% ipython --no-banner

In [1]: import numpy as np

In [2]: from numpy import linalg as LA

In [3]: np.set_printoptions(precision=2, suppress=True, linewidth=120)

In [4]: A = np.minimum.outer(np.arange(1, 7), np.arange(1, 7)) * 4

In [5]: A
Out[5]: 
array([[ 4,  4,  4,  4,  4,  4],
       [ 4,  8,  8,  8,  8,  8],
       [ 4,  8, 12, 12, 12, 12],
       [ 4,  8, 12, 16, 16, 16],
       [ 4,  8, 12, 16, 20, 20],
       [ 4,  8, 12, 16, 20, 24]])

In [6]: round(float(np.abs(LA.eigvals(A)).max()), 2)
Out[6]: 68.83

In [7]: np.trace(A)
Out[7]: np.int64(84)

In [8]: round(LA.det(A), 2)
Out[8]: np.float64(4096.0)

In [9]: mat = np.load("sample8.npy")

In [10]: mat
Out[10]: 
array([[  3, -11,  -5, -10,   2, -13, -16,  -1, -11,  -5,   1, -16,   2],
       [  2,  -9,  -9, -10,  -2,  -8, -14,  -7,  -6,  -9,  -1, -14,   6],
       [ -3,  -5,   2, -14,   6,  -8, -16,  -1,  -3,  -6,   7, -16,   0],
       [ -2,   0,   2,  -4,   4,   0,  -4,  -2,   4,  -2,   4,  -4,   2],
       [  5, -10, -11,  -4,   0,  -6, -10, -10,  -1,  -7,  -2, -10,  12],
       [  1, -11,  -1, -14,   6, -15, -20,   1, -11,  -5,   5, -20,   0],
       [  8,  -8,  -1,   8,   8,  -7,   0,   2,  -2,   7,   0,   0,   6],
       [ -2,  -6,  -3, -14,   2,  -7, -16,  -5,  -3,  -9,   4, -16,   3],
       [  0,  -7,   1, -10,   6, -10, -14,   1,  -6,  -3,   5, -14,   0],
       [  8, -12,   0,   2,  10, -14,  -8,   5,  -9,   6,   2,  -8,   3],
       [  7, -11,   3,   2,  14, -13,  -8,   5,  -5,   7,   5,  -8,   4],
       [  4,  -6,   0,   2,  10,  -4,  -4,  -3,   5,   2,   4,  -4,   9],
       [  4,  -8,   8,   0,  16, -12,  -8,   8,  -4,   8,   8,  -8,   0]])

In [11]: rank = LA.matrix_rank(mat)

In [12]: rank
Out[12]: np.int64(4)

In [13]: ns = LA.svd(mat)[2][rank:].T

In [14]: [int(LA.matrix_rank(mat[:i])) for i in range(1, len(mat) + 1)]
Out[14]: [1, 2, 3, 4, 4, 4, 4, 4, 4, 4, 4, 4, 4]

In [15]: [int(LA.matrix_rank(np.delete(mat, i, axis=0))) for i in range(13)]
Out[15]: [4, 4, 4, 4, 4, 4, 4, 4, 4, 4, 4, 4, 4]

In [16]: LA.matrix_rank(mat.T @ mat), LA.matrix_rank(mat @ mat.T)
Out[16]: (np.int64(4), np.int64(4))

In [17]: [int(LA.matrix_rank(mat[:, :j + 1])) for j in range(13)]
Out[17]: [1, 2, 3, 4, 4, 4, 4, 4, 4, 4, 4, 4, 4]

In [18]: np.allclose(mat @ ns, 0)
Out[18]: True

In [19]: ns.shape
Out[19]: (13, 9)

In [20]: arr = np.loadtxt("case18.csv", delimiter=",")

In [21]: arr
Out[21]: 
array([[ 1.29, -2.62,  0.14, -1.56, -1.69, -4.65,  2.09,  0.09,  1.14, -3.97,  0.53],
       [-1.02,  2.77,  0.11, -3.97,  4.77,  0.61,  3.58,  0.14,  6.73,  2.18,  0.29],
       [ 0.15,  1.09, -0.64, -3.16,  4.35,  1.88,  3.14,  1.62,  5.01,  1.31,  1.51],
       [-0.21,  2.63, -0.2 , -4.25,  3.49,  0.35,  3.12,  0.55,  6.01,  2.22,  1.2 ],
       [ 0.81,  1.43,  0.66, -2.87,  3.6 ,  1.17,  2.28,  2.88,  6.65,  2.1 ,  2.07],
       [ 2.95,  3.46, -2.73, -5.08,  0.67, -1.4 ,  4.55, -6.11, -0.22,  1.94, -5.11],
       [ 1.65,  2.26, -4.1 , -2.48,  0.57,  0.06,  3.28, -7.37, -1.04,  2.85, -4.84],
       [ 2.99,  2.37, -3.12, -2.45,  1.32, -5.27,  2.73, -4.27, -0.69,  2.15, -4.44],
       [ 2.49, -1.62,  1.87,  0.  , -1.2 , -2.4 ,  2.25,  1.64,  0.7 , -4.8 ,  0.91],
       [ 1.52,  2.97, -0.75, -3.96,  2.2 ,  1.65,  3.18,  2.42,  5.65,  2.46,  1.01],
       [ 4.44,  1.42, -3.4 , -4.  ,  1.56, -3.05,  3.75, -4.84, -0.87,  1.93, -4.05],
       [ 5.16, -1.73, -0.07, -0.05,  0.45, -2.12,  1.04,  1.04, -0.01, -3.48,  0.27],
       [ 2.56,  2.88, -1.  , -4.65,  0.32, -1.48,  4.98, -2.28,  0.35,  2.81, -5.41],
       [-1.03,  2.12,  0.45, -3.56,  3.99,  0.45,  2.48,  1.1 ,  7.71,  1.33, -0.19],
       [ 2.64, -2.3 ,  1.01, -0.77, -0.4 , -3.67,  3.05,  1.29,  0.35, -2.26, -0.09],
       [ 3.59,  2.25, -4.16, -5.43,  0.36, -0.65,  2.24, -5.86, -0.62,  1.26, -5.24]])

In [22]: t = np.radians(30)

In [23]: Rm = np.eye(11)

In [24]: Rm[2, 2] = Rm[6, 6] = np.cos(t)

In [25]: Rm[2, 6], Rm[6, 2] = -np.sin(t), np.sin(t)

In [26]: Rm
Out[26]: 
array([[ 1.  ,  0.  ,  0.  ,  0.  ,  0.  ,  0.  ,  0.  ,  0.  ,  0.  ,  0.  ,  0.  ],
       [ 0.  ,  1.  ,  0.  ,  0.  ,  0.  ,  0.  ,  0.  ,  0.  ,  0.  ,  0.  ,  0.  ],
       [ 0.  ,  0.  ,  0.87,  0.  ,  0.  ,  0.  , -0.5 ,  0.  ,  0.  ,  0.  ,  0.  ],
       [ 0.  ,  0.  ,  0.  ,  1.  ,  0.  ,  0.  ,  0.  ,  0.  ,  0.  ,  0.  ,  0.  ],
       [ 0.  ,  0.  ,  0.  ,  0.  ,  1.  ,  0.  ,  0.  ,  0.  ,  0.  ,  0.  ,  0.  ],
       [ 0.  ,  0.  ,  0.  ,  0.  ,  0.  ,  1.  ,  0.  ,  0.  ,  0.  ,  0.  ,  0.  ],
       [ 0.  ,  0.  ,  0.5 ,  0.  ,  0.  ,  0.  ,  0.87,  0.  ,  0.  ,  0.  ,  0.  ],
       [ 0.  ,  0.  ,  0.  ,  0.  ,  0.  ,  0.  ,  0.  ,  1.  ,  0.  ,  0.  ,  0.  ],
       [ 0.  ,  0.  ,  0.  ,  0.  ,  0.  ,  0.  ,  0.  ,  0.  ,  1.  ,  0.  ,  0.  ],
       [ 0.  ,  0.  ,  0.  ,  0.  ,  0.  ,  0.  ,  0.  ,  0.  ,  0.  ,  1.  ,  0.  ],
       [ 0.  ,  0.  ,  0.  ,  0.  ,  0.  ,  0.  ,  0.  ,  0.  ,  0.  ,  0.  ,  1.  ]])

In [27]: A2 = arr @ Rm.T

In [28]: LA.svd(arr, compute_uv=False), LA.svd(A2, compute_uv=False)
Out[28]: 
(array([27.54, 21.68, 13.66,  5.23,  4.51,  4.43,  2.96,  2.61,  2.02,  1.68,  1.15]),
 array([27.54, 21.68, 13.66,  5.23,  4.51,  4.43,  2.96,  2.61,  2.02,  1.68,  1.15]))

In [29]: np.abs(A2 - arr).max(axis=0)
Out[29]: array([0.  , 0.  , 2.36, 0.  , 0.  , 0.  , 2.49, 0.  , 0.  , 0.  , 0.  ])

In [30]: vec = np.array([2, 0, -1, 2, -5, 0, -4, -3, -1, -5, -5])

In [31]: target = Rm @ vec

In [32]: target
Out[32]: array([ 2.  ,  0.  ,  1.13,  2.  , -5.  ,  0.  , -3.96, -3.  , -1.  , -5.  , -5.  ])

In [33]: LA.solve(Rm, 2 * target)
Out[33]: array([  4.,   0.,  -2.,   4., -10.,   0.,  -8.,  -6.,  -2., -10., -10.])

In [34]: LA.solve(Rm, target)
Out[34]: array([ 2.,  0., -1.,  2., -5.,  0., -4., -3., -1., -5., -5.])

In [35]: LA.solve(Rm.T, Rm[9])
Out[35]: array([0., 0., 0., 0., 0., 0., 0., 0., 0., 1., 0.])

In [36]: A2 = np.c_[arr[:, :3] @ np.array([[5, 4, 2], [4, 1, 3], [2, 2, 4]]), np.array([-2, 0, 3, 2, -2, 3, 1, -1, 2, 1, 3, -1, 2, 2, 3, 0])]

In [37]: A2
Out[37]: 
array([[-3.75,  2.82, -4.72, -2.  ],
       [ 6.2 , -1.09,  6.71,  0.  ],
       [ 3.83,  0.41,  1.01,  3.  ],
       [ 9.07,  1.39,  6.67,  2.  ],
       [11.09,  5.99,  8.55, -2.  ],
       [23.13,  9.8 ,  5.36,  3.  ],
       [ 9.09,  0.66, -6.32,  1.  ],
       [18.19,  8.09,  0.61, -1.  ],
       [ 9.71, 12.08,  7.6 ,  2.  ],
       [17.98,  7.55,  8.95,  1.  ],
       [21.08, 12.38, -0.46,  3.  ],
       [18.74, 18.77,  4.85, -1.  ],
       [22.32, 11.12,  9.76,  2.  ],
       [ 4.23, -1.1 ,  6.1 ,  2.  ],
       [ 6.02, 10.28,  2.42,  3.  ],
       [18.63,  8.29, -2.71,  0.  ]])

In [38]: LA.norm(LA.qr(arr)[0].T @ A2, axis=0) ** 2 / ((A2 ** 2).sum(axis=0) + 1e-12)
Out[38]: array([1.  , 1.  , 1.  , 0.64])

In [39]: LA.matrix_rank(np.c_[arr, A2])
Out[39]: np.int64(12)

In [40]: np.round(LA.norm(A2 - arr @ LA.lstsq(arr, A2)[0], axis=0), 2) + 0
Out[40]: array([0.  , 0.  , 0.  , 4.82])

In [41]: np.round(LA.lstsq(arr, A2[:, 0])[0], 2) + 0
Out[41]: array([5., 4., 2., 0., 0., 0., 0., 0., 0., 0., 0.])

In [42]: m1 = np.load("test18.npy")

In [43]: m1
Out[43]: 
array([[0.39, 0.06, 0.06, 0.5 ],
       [0.44, 0.11, 0.  , 0.44],
       [0.33, 0.33, 0.06, 0.28],
       [0.31, 0.31, 0.28, 0.1 ]])

In [44]: A2 = np.array([[-2, 0, 1],
    ...:     [-1, -1, 1],
    ...:     [-3, -3, 2],
    ...:     [0, -2, -3],
    ...:     [1, -2, 0],
    ...:     [-1, 2, -1],
    ...:     [0, 3, -3],
    ...:     [-3, 0, 1],
    ...:     [3, -1, -3],
    ...:     [-1, -1, 2],
    ...:     [-1, -2, 3]])

In [45]: LA.matrix_rank(arr @ A2)
Out[45]: np.int64(3)

In [46]: E = np.loadtxt("dump.csv", delimiter=",")

In [47]: E
Out[47]: 
array([[ 0.,  2.,  1., -2., -1., -2.,  1.,  2.,  1.,  0.,  6.,  2.],
       [-2.,  0.,  0.,  0.,  0.,  2., -1.,  0., -1., -1.,  0., -2.],
       [ 2., -1.,  1.,  1.,  0., -1.,  2., -2., -2.,  0., -3.,  2.],
       [ 2.,  0.,  2.,  1.,  0.,  2., -1.,  0.,  0., -2.,  0.,  1.],
       [-1., -1., -1., -2.,  2., -2.,  2.,  1.,  1., -1., -3., -1.],
       [ 2., -2., -1.,  2.,  1.,  0.,  0.,  2.,  1., -1., -6.,  2.],
       [ 0.,  0.,  0.,  0.,  1.,  1.,  1.,  2.,  1., -2.,  0.,  1.]])

In [48]: A2 = E / np.sqrt((E ** 2).mean(axis=1, keepdims=True))

In [49]: A2[3]
Out[49]: array([ 1.59,  0.  ,  1.59,  0.79,  0.  ,  1.59, -0.79,  0.  ,  0.  , -1.59,  0.  ,  0.79])

In [50]: LA.norm(A2, axis=1)
Out[50]: array([3.46, 3.46, 3.46, 3.46, 3.46, 3.46, 3.46])

In [51]: LA.matrix_rank(A2) == LA.matrix_rank(E)
Out[51]: np.True_

In [52]: LA.matrix_rank(E - E.mean(axis=1, keepdims=True))
Out[52]: np.int64(7)
